$ python3 -q
>>> import numpy as np
>>> np.set_printoptions(suppress=True, linewidth=160)
>>> def rd(a):
...     return np.round(a, 1) + 0
... 
>>> F = np.load("mat.npy")
>>> F
array([[29. ,  1.8, -0.5,  0.4],
       [-6. ,  0.5,  0.4, -1.4],
       [-3. , -0.7,  0.6,  0.4]])
>>> # column 0 dominates
>>> Y = np.array([[0, 2], [-1, -3], [-3, 1], [1, 1]])
>>> rd(np.einsum("ik,kj->ij", F, Y))
array([[  0.1,  52.5],
       [ -3.1, -14.5],
       [ -0.7,  -2.9]])
>>> np.linalg.matrix_rank(F @ Y)
np.int64(2)
>>> np.vstack([F, Y.T]).shape
(5, 4)
>>> Y @ F
Traceback (most recent call last):
  File "<python-input-10>", line 1, in <module>
    Y @ F
    ~~^~~
ValueError: matmul: Input operand 1 has a mismatch in its core dimension 0, with gufunc signature (n?,k),(k,m?)->(n?,m?) (size 3 is different from 2)
>>> U, sv, Vh = np.linalg.svd(F)
>>> rd(sv)
array([29.8,  1.7,  0.6])
>>> Y = U[:, :1] @ np.diag(sv[:1]) @ Vh[:1]
>>> np.linalg.matrix_rank(F, rtol=0.05)
np.int64(2)
>>> rd(Y)
array([[29. ,  1.7, -0.6,  0.6],
       [-6. , -0.3,  0.1, -0.1],
       [-3. , -0.2,  0.1, -0.1]])
>>> print(np.linalg.cond(F) > 100)
False
>>> np.linalg.matrix_rank(F, rtol=0.1)
np.int64(1)
>>> rd(np.linalg.norm(F, 2) / np.linalg.norm(F))
np.float64(1.0)
>>> np.argsort(-np.linalg.norm(F, axis=0).round(6), kind="stable")[:3]
array([0, 1, 3])
>>> E = np.load("arr.npy")
>>> E
array([[1. , 0. , 0. , 0. ],
       [0. , 0.5, 0. , 0.5],
       [0. , 0.3, 0.7, 0. ],
       [0. , 0.5, 0. , 0.5]])
>>> rd(np.linalg.eigvals(E))
array([0.7, 1. , 0. , 1. ])
>>> np.kron(np.eye(2, dtype=int), E)
array([[1. , 0. , 0. , 0. , 0. , 0. , 0. , 0. ],
       [0. , 0.5, 0. , 0.5, 0. , 0. , 0. , 0. ],
       [0. , 0.3, 0.7, 0. , 0. , 0. , 0. , 0. ],
       [0. , 0.5, 0. , 0.5, 0. , 0. , 0. , 0. ],
       [0. , 0. , 0. , 0. , 1. , 0. , 0. , 0. ],
       [0. , 0. , 0. , 0. , 0. , 0.5, 0. , 0.5],
       [0. , 0. , 0. , 0. , 0. , 0.3, 0.7, 0. ],
       [0. , 0. , 0. , 0. , 0. , 0.5, 0. , 0.5]])
>>> Y = np.array([[9, 2], [7, 6]])
>>> W2 = np.kron(Y, E)
>>> print(W2.shape)
(8, 8)
>>> rd(np.linalg.norm(W2, 2)), rd(np.linalg.norm(Y, 2) * np.linalg.norm(E, 2))
(np.float64(13.2), np.float64(13.2))
>>> np.linalg.matrix_rank(W2)
np.int64(6)
>>> print(rd(W2))
[[9.  0.  0.  0.  2.  0.  0.  0. ]
 [0.  4.5 0.  4.5 0.  1.  0.  1. ]
 [0.  2.7 6.3 0.  0.  0.6 1.4 0. ]
 [0.  4.5 0.  4.5 0.  1.  0.  1. ]
 [7.  0.  0.  0.  6.  0.  0.  0. ]
 [0.  3.5 0.  3.5 0.  3.  0.  3. ]
 [0.  2.1 4.9 0.  0.  1.8 4.2 0. ]
 [0.  3.5 0.  3.5 0.  3.  0.  3. ]]
>>> def softmax(z):
...     e = np.exp(z - z.max(axis=-1, keepdims=True))
...     return e / e.sum(axis=-1, keepdims=True)
... 
>>> rd(softmax(W2).sum(axis=1))
array([1., 1., 1., 1., 1., 1., 1., 1.])
>>> rd(softmax(W2[7] + -2))
array([0. , 0.3, 0. , 0.3, 0. , 0.2, 0. , 0.2])
>>> rd(softmax(10 * W2[7]))
array([0. , 0.5, 0. , 0.5, 0. , 0. , 0. , 0. ])
>>> S = W2 @ W2.T / np.sqrt(8)
>>> print(softmax(S).round(6).argmax(axis=1))
[0 1 2 1 4 5 6 5]
>>> print(rd(softmax(S + np.triu(np.full(S.shape, -np.inf), 1))))
[[1.  0.  0.  0.  0.  0.  0.  0. ]
 [0.  1.  0.  0.  0.  0.  0.  0. ]
 [0.  0.  1.  0.  0.  0.  0.  0. ]
 [0.  0.5 0.  0.5 0.  0.  0.  0. ]
 [0.  0.  0.  0.  1.  0.  0.  0. ]
 [0.  0.1 0.  0.1 0.  0.7 0.  0. ]
 [0.  0.  0.1 0.  0.  0.  0.9 0. ]
 [0.  0.1 0.  0.1 0.  0.4 0.  0.4]]
>>> rd(softmax(S))
array([[1. , 0. , 0. , 0. , 0. , 0. , 0. , 0. ],
       [0. , 0.4, 0. , 0.4, 0. , 0.1, 0. , 0.1],
       [0. , 0. , 0.9, 0. , 0. , 0. , 0.1, 0. ],
       [0. , 0.4, 0. , 0.4, 0. , 0.1, 0. , 0.1],
       [0. , 0. , 0. , 0. , 1. , 0. , 0. , 0. ],
       [0. , 0.1, 0. , 0.1, 0. , 0.4, 0. , 0.4],
       [0. , 0. , 0.1, 0. , 0. , 0. , 0.9, 0. ],
       [0. , 0.1, 0. , 0.1, 0. , 0.4, 0. , 0.4]])
>>> data = np.array([[5.0, 1.0], [0.0, 5.0]])
>>> # triangular, det is the product of the diagonal
>>> print(rd(np.sort(np.linalg.eigvals(data))))
[5. 5.]
>>> np.prod(np.diag(data)), rd(np.linalg.det(data))
(np.float64(25.0), np.float64(25.0))
>>> A = np.load("block8.npy")
>>> A
array([[-1.7, -2. , -2. ],
       [-2. , -0.7,  2. ],
       [-2. , -2. , -1.7]])
>>> Y = A / np.sqrt((A ** 2).mean(axis=1, keepdims=True))
>>> print(np.linalg.matrix_rank(Y) == np.linalg.matrix_rank(A))
True
>>> u = np.array([0, 3, 1])
>>> Y = A + np.outer(u, np.eye(3)[1])
>>> rd(np.linalg.det(Y) / np.linalg.det(A)), rd(1 + np.linalg.solve(A, u)[1])
(np.float64(6.2), np.float64(6.2))
>>> Y
array([[-1.7, -2. , -2. ],
       [-2. ,  2.3,  2. ],
       [-2. , -1. , -1.7]])
>>> Y = np.array([[-1, -3], [2, -3]])
>>> W2 = np.kron(Y, A)
>>> W2.shape
(6, 6)
>>> rd(np.linalg.norm(W2, 2)), rd(np.linalg.norm(Y, 2) * np.linalg.norm(A, 2))
(np.float64(20.3), np.float64(20.3))
>>> X = np.load("a.npy")
>>> X
array([[ 5,  0,  0,  0,  0],
       [-4,  0,  0,  0,  0],
       [-3, -4, -5,  0,  0],
       [ 3,  4, -3,  3,  0],
       [ 5, -1,  4, -3, -2]])
>>> np.linalg.matrix_rank(X, rtol=0.1)
np.int64(4)
>>> print([round(float(x), 1) for x in np.linalg.svd(X, compute_uv=False)[:3]])
[10.3, 7.3, 5.2]
>>> np.argsort(-np.linalg.norm(X, axis=0).round(6), kind="stable")[:3]
array([0, 2, 1])
>>> np.linalg.cond(X) > 100
np.True_
>>> X.shape
(5, 5)
>>> print(np.linalg.matrix_rank(X))
4
>>> np.count_nonzero(X)
np.int64(14)
>>> print(np.diff(X, axis=0))
[[-9  0  0  0  0]
 [ 1 -4 -5  0  0]
 [ 6  8  2  3  0]
 [ 2 -5  7 -6 -2]]
>>> X[:, 5]
Traceback (most recent call last):
  File "<python-input-64>", line 1, in <module>
    X[:, 5]
    ~^^^^^^
IndexError: index 5 is out of bounds for axis 1 with size 5
>>> rank = np.linalg.matrix_rank(X)
>>> rank
np.int64(4)
>>> null = np.linalg.svd(X)[2][rank:].T
>>> np.allclose(X @ null, 0)
True
>>> [int(np.linalg.matrix_rank(X[:i])) for i in range(1, len(X) + 1)]
[1, 1, 2, 3, 4]
>>> rd(null @ null.T)
array([[ 0. ,  0. ,  0. ,  0. ,  0. ],
       [ 0. ,  0.1, -0.1, -0.3,  0.1],
       [ 0. , -0.1,  0.1,  0.2, -0.1],
       [ 0. , -0.3,  0.2,  0.6, -0.3],
       [ 0. ,  0.1, -0.1, -0.3,  0.2]])
>>> np.linalg.matrix_rank(X.T @ X), np.linalg.matrix_rank(X @ X.T)
(np.int64(4), np.int64(4))
>>> mat = np.load("out5.npy")
>>> mat
array([[0, 9, 0, 0, 0],
       [0, 4, 0, 0, 5],
       [0, 0, 0, 9, 0],
       [0, 0, 0, 2, 0],
       [0, 0, 0, 0, 0]])
>>> # triangular
>>> U, sv, Vh = np.linalg.svd(mat, full_matrices=False)
>>> print(rd(Vh @ Vh.T))
[[1. 0. 0. 0. 0.]
 [0. 1. 0. 0. 0.]
 [0. 0. 1. 0. 0.]
 [0. 0. 0. 1. 0.]
 [0. 0. 0. 0. 1.]]
>>> print(np.allclose(U * sv @ Vh, mat))
True
>>> (sv > 1e-8).sum()
np.int64(3)
>>> U, sv, Vh = np.linalg.svd(mat)
>>> np.argmax(sv[:-1] / (sv[1:] + 1e-6)) + 1
np.int64(3)
>>> Y = U[:, :3] @ np.diag(sv[:3]) @ Vh[:3]
>>> rd(Y)
array([[0., 9., 0., 0., 0.],
       [0., 4., 0., 0., 5.],
       [0., 0., 0., 9., 0.],
       [0., 0., 0., 2., 0.],
       [0., 0., 0., 0., 0.]])
>>> np.linalg.matrix_rank(Y)
np.int64(3)
>>> rd(np.abs(mat - Y).max())
np.float64(0.0)
>>> np.linalg.matrix_rank(mat, rtol=0.05)
np.int64(3)
>>> rd(np.linalg.norm(mat - Y, 2)), sv[3]
(np.float64(0.0), np.float64(0.0))
>>> U, sv, Vh = np.linalg.svd(mat)
>>> V = Vh[:(sv > 1e-8).sum()]
>>> rng = np.random.default_rng(2128)
>>> x = mat[0] + -1 * mat[1] + rng.integers(2) * np.eye(5)[3]
>>> x
array([ 0.,  5.,  0.,  1., -5.])
>>> rd(V.T @ V)
array([[0., 0., 0., 0., 0.],
       [0., 1., 0., 0., 0.],
       [0., 0., 0., 0., 0.],
       [0., 0., 0., 1., 0.],
       [0., 0., 0., 0., 1.]])
>>> rd(np.linalg.norm(x - V.T @ V @ x))
np.float64(0.0)
>>> print(rd(np.diag(V.T @ V)))
[0. 1. 0. 1. 1.]
>>> print(np.linalg.matrix_rank(np.vstack([mat, x])))
3
>>> Y = np.array([[3, 0, 2], [1, 2, 3], [1, 2, 0]])
>>> M = Y - Y.T
>>> M
array([[ 0, -1,  1],
       [ 1,  0,  1],
       [-1, -1,  0]])
>>> x = np.array([1, 0, 1])
>>> rd(np.linalg.eigvals(M).real)
array([0., 0., 0.])
>>> rd(np.linalg.svd(M, compute_uv=False))
array([1.7, 1.7, 0. ])
>>> x @ M @ x
np.int64(0)
>>> O = np.linalg.solve(np.eye(3) - M, np.eye(3) + M)
>>> O @ O.T
array([[1., 0., 0.],
       [0., 1., 0.],
       [0., 0., 1.]])
>>> u, g = M[2], M[1]
>>> print(u @ u)
2
>>> u @ g
np.int64(-1)
>>> p = (u @ g) / (u @ u) * u
>>> np.linalg.matrix_rank(np.outer(u, g))
np.int64(1)
>>> g - p
array([ 0.5, -0.5,  1. ])
>>> np.outer(u, g)
array([[-1,  0, -1],
       [-1,  0, -1],
       [ 0,  0,  0]])
>>> (g - p) @ u
np.float64(0.0)
>>> idx = rng.permutation(3)
>>> idx
array([0, 1, 2])
>>> Y = M[idx][:, idx]
>>> rd(np.linalg.det(Y)), rd(np.linalg.det(M[idx]))
(np.float64(0.0), np.float64(0.0))
>>> print(rd(np.sort(np.abs(np.linalg.eigvals(Y)))))
[0.  1.7 1.7]
>>> feats = np.array([[4, 7, 4, 5],
...     [0, 0, 0, 0],
...     [6, 6, 6, 6],
...     [3, 8, 3, 7],
...     [6, 8, 6, 7],
...     [0, 0, 0, 0],
...     [3, 3, 3, 3],
...     [2, 4, 2, 2],
...     [0, 3, 0, 0],
...     [0, 0, 0, 0]])
>>> print(feats)
[[4 7 4 5]
 [0 0 0 0]
 [6 6 6 6]
 [3 8 3 7]
 [6 8 6 7]
 [0 0 0 0]
 [3 3 3 3]
 [2 4 2 2]
 [0 3 0 0]
 [0 0 0 0]]
>>> np.allclose(feats[:-1].T @ np.linalg.lstsq(feats[:-1].T, feats[-1])[0], feats[-1])
True
>>> rd(np.trace(np.linalg.pinv(feats) @ feats))
np.float64(3.0)
>>> rd(feats @ np.linalg.pinv(feats) @ feats)
array([[4., 7., 4., 5.],
       [0., 0., 0., 0.],
       [6., 6., 6., 6.],
       [3., 8., 3., 7.],
       [6., 8., 6., 7.],
       [0., 0., 0., 0.],
       [3., 3., 3., 3.],
       [2., 4., 2., 2.],
       [0., 3., 0., 0.],
       [0., 0., 0., 0.]])
>>> np.linalg.lstsq(feats[:-1].T, feats[-1])[2]
np.int32(3)
>>> G = np.cov(feats, rowvar=False)
>>> print(np.median(feats, axis=0))
[2.5 3.5 2.5 2.5]
>>> np.argsort(-feats.std(axis=0).round(6), kind="stable")
array([1, 3, 0, 2])
>>> rd(np.linalg.eigvalsh(G)[::-1])
array([29.1,  1.8,  0.4,  0. ])
>>> blk = np.stack([feats, 4 * feats, feats[::-1]])
>>> print(np.linalg.matrix_rank(blk.reshape(3, -1)))
2
>>> [int(np.linalg.matrix_rank(np.linalg.matrix_power(mat, p))) for p in range(1, 6)]
[3, 2, 2, 2, 2]
>>> np.linalg.matrix_rank(mat - mat[0, 0] * np.eye(5))
np.int64(3)
>>> print(np.prod(np.diag(mat)), rd(np.linalg.det(mat)))
0 0.0
>>> Y = data[0, 0] * data[1:] - np.outer(data[1:, 0], data[0])
>>> Y
array([[ 0., 25.]])
>>> np.flatnonzero(~Y.round(6).any(axis=1))
array([], dtype=int64)
